In [1]: import numpy as np

In [2]: np.set_printoptions(suppress=True, linewidth=140)

In [3]: def rnd(a):
   ...:     return np.round(a, 1) + 0
   ...: 

In [4]: other = np.array([[-2, 0, -2], [-2, 1, -2], [3, -3, 2]])

In [5]: other[-1] = other[0]

In [6]: mat = other + 0.1 * np.eye(3)

In [7]: print(mat)
[[-1.9  0.  -2. ]
 [-2.   1.1 -2. ]
 [-2.   0.  -1.9]]

In [8]: x = np.array([-1, 1, 0])

In [9]: rhs = mat @ x

In [10]: beta, lr = np.zeros(3), 1 / np.linalg.norm(mat, 2) ** 2

In [11]: for i in range(25):
    ...:     beta -= lr * mat.T @ (mat @ beta - rhs)
    ...:     if i % 5 == 0: print(i, round(np.linalg.norm(mat @ beta - rhs), 1))
    ...: 
0 0.8
5 0.6
10 0.5
15 0.5
20 0.4

In [12]: print(rnd(np.linalg.cond(mat)))
48.6

In [13]: F = np.load("mat.npy")

In [14]: print(F)
[[2 0 0 0]
 [0 3 0 0]
 [0 0 1 0]
 [0 0 0 1]]

In [15]: other = F / np.linalg.norm(F, axis=1, keepdims=True)

In [16]: gram = other @ other.T

In [17]: print(rnd(np.linalg.norm(other, axis=1)))
[1. 1. 1. 1.]

In [18]: print((np.abs(gram) > 0.9).astype(int))
[[1 0 0 0]
 [0 1 0 0]
 [0 0 1 0]
 [0 0 0 1]]

In [19]: print(gram)
[[1. 0. 0. 0.]
 [0. 1. 0. 0.]
 [0. 0. 1. 0.]
 [0. 0. 0. 1.]]

In [20]: print(np.degrees(np.arccos(np.clip(gram[1, 2], -1, 1))))
90.0

In [21]: x = np.array([3, 3, 4, -5])

In [22]: rhs = F @ x

In [23]: beta, lr = np.zeros(4), 1 / np.linalg.norm(F, 2) ** 2

In [24]: for i in range(6):
    ...:     beta -= lr * F.T @ (F @ beta - rhs)
    ...:     if i % 1 == 0: print(i, round(np.linalg.norm(F @ beta - rhs), 1))
    ...: 
0 6.6
1 5.4
2 4.6
3 4.0
4 3.6
5 3.2

In [25]: print(rnd(beta))
[ 2.9  3.   2.  -2.5]

In [26]: print(F @ F.T)
[[4 0 0 0]
 [0 9 0 0]
 [0 0 1 0]
 [0 0 0 1]]

In [27]: print(rnd(np.linalg.svd(F, compute_uv=False)))
[3. 2. 1. 1.]

In [28]: print(rnd(np.linalg.pinv(F)))
[[0.5 0.  0.  0. ]
 [0.  0.3 0.  0. ]
 [0.  0.  1.  0. ]
 [0.  0.  0.  1. ]]

In [29]: print(F[:, 1] @ F[:, 0])
0

In [30]: arr = np.load("m.npy")

In [31]: print(arr)
[[4 8 6 5 5 8]
 [2 6 4 3 3 6]
 [4 8 6 5 5 8]
 [4 8 6 5 5 8]
 [5 9 7 6 6 9]
 [3 7 5 4 4 7]
 [4 8 6 5 5 8]
 [5 9 7 6 6 9]
 [3 7 5 4 4 7]
 [3 7 5 4 4 7]]

In [32]: L = np.linalg.cholesky(F)

In [33]: print(F / np.sqrt(np.outer(np.diag(F), np.diag(F))))
[[1. 0. 0. 0.]
 [0. 1. 0. 0.]
 [0. 0. 1. 0.]
 [0. 0. 0. 1.]]

In [34]: print(rnd(np.prod(np.diag(L)) ** 2), rnd(np.linalg.det(F)))
6.0 6.0

In [35]: print(np.linalg.eigvalsh(F).min() > 0)
True

In [36]: print(rnd(L @ L.T))
[[2. 0. 0. 0.]
 [0. 3. 0. 0.]
 [0. 0. 1. 0.]
 [0. 0. 0. 1.]]

In [37]: f, g = arr[8], arr[9]

In [38]: print(f @ g)
164

In [39]: print(f @ f)
164

In [40]: p = (f @ g) / (f @ f) * f

In [41]: print(np.linalg.matrix_rank(np.outer(f, g)))
1

In [42]: print(np.outer(f, g))
[[ 9 21 15 12 12 21]
 [21 49 35 28 28 49]
 [15 35 25 20 20 35]
 [12 28 20 16 16 28]
 [12 28 20 16 16 28]
 [21 49 35 28 28 49]]

In [43]: print(p)
[3. 7. 5. 4. 4. 7.]

In [44]: print((g - p) @ f)
0.0

In [45]: print(rnd(np.linalg.norm(f + g) ** 2 + np.linalg.norm(f - g) ** 2))
656.0

In [46]: left, s, vt = np.linalg.svd(arr)

In [47]: evecs = vt[:(s > 1e-8).sum()]

In [48]: rng = np.random.default_rng(6440)

In [49]: x = arr[8] + -3 * arr[5] + rng.integers(2) * np.eye(6)[5]

In [50]: print(x)
[ -6. -14. -10.  -8.  -8. -14.]

In [51]: print(np.linalg.matrix_rank(np.vstack([arr, x])))
2

In [52]: print(rnd(np.linalg.norm(x - evecs.T @ evecs @ x)))
0.0

In [53]: print(np.allclose(evecs.T @ evecs @ x, x))
True

In [54]: data = np.load("block17.npy")

In [55]: print(data)
[[  1.6 -12.4  30.   -6.3   4.7   0.1  14.1   1.4  -3.7  -7. ]
 [ -2.2   9.1   5.1   2.2  -2.4  -9.   -3.7   7.6  12.8 -18. ]
 [  0.   -1.4  23.9  19.5 -35.5  -3.    4.7  13.2   5.9  10.9]
 [-14.4  -6.4  -8.3  -7.1   8.8 -10.7  19.7  33.6  -1.9   4.8]
 [  2.8  -5.5  23.7  -2.5   5.4  -0.7   9.2  -1.3   0.8  -7.4]
 [ -0.3  -5.5  -5.6   7.8 -23.6   8.1  -3.   -6.2  -5.9  -0.9]
 [-14.6   9.2  -0.8  -0.7  31.2 -14.3   3.6  25.3 -10.2  -1.5]
 [  5.7  -2.4  12.7   6.3 -17.9  -0.2  27.1  -9.6   3.2  25. ]
 [-21.4  -2.  -21.6  10.7  10.  -10.   -0.2 -16.7   3.8  -0.6]
 [ 13.7  -1.5  41.4  14.3   2.8   5.    7.6  28.5  -9.5  -4.3]
 [-25.6  -4.9   9.7 -12.6  -2.5   0.1  -1.8  -6.3 -12.7 -11.5]
 [ -1.9  -5.9  22.9  -6.5  16.7  15.6 -16.9  12.1 -15.2  26.9]]

In [56]: other = np.c_[data[:, :7] @ np.array([[6, 8, -5, -1, -8, -7, -4],
    ...:     [0, 5, -7, 6, -5, -4, -8],
    ...:     [8, 3, -7, -5, -9, -9, 0],
    ...:     [7, 3, 0, 3, 9, 6, -8],
    ...:     [-6, -3, -4, -7, 6, 6, -1],
    ...:     [-3, -1, -9, 1, 6, -2, -7],
    ...:     [8, 4, -3, 9, -9, 4, 8]]), np.array([1, 2, 0, 0, 0, 0, 1, 0, 0, 1, 2, 2])]

In [57]: print(rnd(other))
[[ 289.8   64.1 -193.2 -150.8 -375.6 -185.   250.6    1. ]
 [  54.8   51.2   13.3   12.4  -89.1  -64.9  -45.8    2. ]
 [ 587.3  251.5   -2.6  218.4 -305.9 -280.7  -50.7    0. ]
 [ -65.6 -130.3  176.9  101.2  -30.7  311.5  389.3    0. ]
 [ 232.2   79.8 -184.3 -117.5 -285.3 -155.3  125.9    0. ]
 [ 101.3   27.4  109.7  165.    84.5  -48.5  -74.3    0. ]
 [-214.4 -140.2    7.3 -128.6  140.7  298.6   88.1    1. ]
 [ 504.7  252.9 -108.5  304.3 -443.7 -105.4  182.1    0. ]
 [-257.9 -234.7  322.8   67.7  473.7  495.6   74.4    0. ]
 [ 542.5  286.2 -426.8 -133.  -367.6 -339.5 -134.2    1. ]
 [-163.9 -237.8  108.9  -88.7   30.4   13.5  229.8    2. ]
 [-155.9 -128.8 -266.  -420.9  126.  -206.8 -154.3    2. ]]

In [58]: print(np.linalg.matrix_rank(np.c_[data, other]))
11

In [59]: print(np.linalg.matrix_rank(other))
8

In [60]: print(rnd(np.linalg.norm(np.linalg.qr(data)[0].T @ other, axis=0) ** 2 / ((other ** 2).sum(axis=0) + 1e-12)))
[1.  1.  1.  1.  1.  1.  1.  0.9]

In [61]: print(rnd(np.linalg.lstsq(data, other[:, 0])[0]))
[ 6.  0.  8.  7. -6. -3.  8.  0.  0.  0.]

In [62]: print(rnd(np.linalg.norm(other, 2) / np.linalg.norm(other)))
0.8

In [63]: print(np.linalg.matrix_rank(other, rtol=0.1))
5

In [64]: print([round(float(x), 1) for x in np.linalg.svd(other, compute_uv=False)[:3]])
[1763.7, 924.0, 670.3]

In [65]: proj = data @ np.linalg.solve(data.T @ data, data.T)

In [66]: print(rnd(proj))
[[ 0.7 -0.2  0.1  0.   0.4 -0.1  0.  -0.1  0.   0.   0.1 -0.1]
 [-0.2  0.8  0.1  0.   0.1 -0.3 -0.1 -0.1  0.   0.1  0.1 -0.1]
 [ 0.1  0.1  1.   0.  -0.1  0.1  0.   0.   0.   0.   0.   0. ]
 [ 0.   0.   0.   1.   0.   0.   0.   0.   0.   0.   0.   0. ]
 [ 0.4  0.1 -0.1  0.   0.3 -0.2 -0.1  0.1  0.1  0.1  0.   0. ]
 [-0.1 -0.3  0.1  0.  -0.2  0.6 -0.2 -0.1  0.   0.2  0.2 -0.1]
 [ 0.  -0.1  0.   0.  -0.1 -0.2  0.9  0.   0.   0.1  0.1 -0.1]
 [-0.1 -0.1  0.   0.   0.1 -0.1  0.   1.   0.   0.   0.   0. ]
 [ 0.   0.   0.   0.   0.1  0.   0.   0.   1.   0.   0.   0. ]
 [ 0.   0.1  0.   0.   0.1  0.2  0.1  0.   0.   0.9 -0.1  0.1]
 [ 0.1  0.1  0.   0.   0.   0.2  0.1  0.   0.  -0.1  0.9  0.1]
 [-0.1 -0.1  0.   0.   0.  -0.1 -0.1  0.   0.   0.1  0.1  1. ]]

In [67]: print(rnd(np.linalg.eigvalsh(proj)))
[0. 0. 1. 1. 1. 1. 1. 1. 1. 1. 1. 1.]

In [68]: print(np.allclose(proj @ proj, proj))
True

In [69]: print(rnd(proj @ data[:, 3]))
[ -6.3   2.2  19.5  -7.1  -2.5   7.8  -0.7   6.3  10.7  14.3 -12.6  -6.5]

In [70]: print(rnd(np.diag(proj)))
[0.7 0.8 1.  1.  0.3 0.6 0.9 1.  1.  0.9 0.9 1. ]

In [71]: W0 = np.loadtxt("arr.csv", delimiter=",")

In [72]: print(rnd(W0))
[[-0.4 -0.1  0.1  0.2  0.2]
 [ 0.2 -0.3  0.   0.1  0.7]
 [-0.6 -0.4 -0.4  0.   0. ]
 [ 0.  -0.1 -0.2 -0.2  0.3]
 [-0.2 -0.4  0.7  0.2 -0.3]
 [ 0.3  0.2  0.3 -0.3  0.2]
 [ 0.   0.3  0.2  0.6  0.4]
 [-0.3  0.5 -0.1  0.1  0. ]
 [ 0.4 -0.2 -0.4  0.6 -0.3]
 [ 0.3 -0.4  0.2 -0.1  0. ]]

In [73]: x = np.array([2, 3, 1, 3, 1, 1, 0, 3, 3, 2])

In [74]: rhs = data @ x

In [75]: print(rnd(np.linalg.solve(data.T @ data, data.T @ rhs)))
[2. 3. 1. 3. 1. 1. 0. 3. 3. 2.]

In [76]: print(rnd(rhs))
[ -39.    48.4  118.8   25.2   -6.3  -52.9   54.7   48.5  -78.2  163.4 -176.4   58.7]

In [77]: rhs = rhs + 0.1 * rng.normal(size=12)

In [78]: print(rnd(rhs))
[ -38.9   48.4  118.9   25.1   -6.3  -52.8   54.7   48.6  -78.2  163.6 -176.4   58.5]

In [79]: beta, *_ = np.linalg.lstsq(data, rhs)

In [80]: print(rnd(data.T @ (rhs - data @ beta)))
[0. 0. 0. 0. 0. 0. 0. 0. 0. 0.]

In [81]: print(rnd(np.linalg.norm(rhs - data @ beta)))
0.0

In [82]: print(beta.round())
[2. 3. 1. 3. 1. 1. 0. 3. 3. 2.]

In [83]: D = np.linalg.norm(W0[:, None] - W0[None], axis=-1)

In [84]: print(rnd(np.linalg.norm(W0, axis=1)))
[0.5 0.8 0.8 0.5 0.9 0.6 0.8 0.6 0.9 0.6]

In [85]: print((D + 1e9 * np.eye(10)).round(6).argmin(axis=1))
[2 3 0 1 9 3 0 0 9 3]

In [86]: print(rnd(D[8]))
[1.2 1.2 1.2 1.1 1.3 1.3 1.1 1.2 0.  1. ]

In [87]: print(rnd(np.linalg.norm(W0 - W0.mean(axis=0), axis=1)))
[0.4 0.7 0.7 0.5 0.8 0.7 0.7 0.7 0.9 0.6]

In [88]: feats = np.array([[65, 88, 43, 83],
    ...:     [88, 128, 56, 112],
    ...:     [43, 56, 29, 55],
    ...:     [83, 112, 55, 106]])

In [89]: print(feats)
[[ 65  88  43  83]
 [ 88 128  56 112]
 [ 43  56  29  55]
 [ 83 112  55 106]]

In [90]: left, s, vt = np.linalg.svd(feats)

In [91]: evecs = vt[:(s > 1e-8).sum()]

In [92]: x = feats[3] + -2 * feats[0] + rng.integers(2) * np.eye(4)[0]

In [93]: print(x)
[-46. -64. -31. -60.]

In [94]: print(rnd(np.linalg.norm(x - evecs.T @ evecs @ x)))
0.9

In [95]: print(np.allclose(evecs.T @ evecs @ x, x))
False
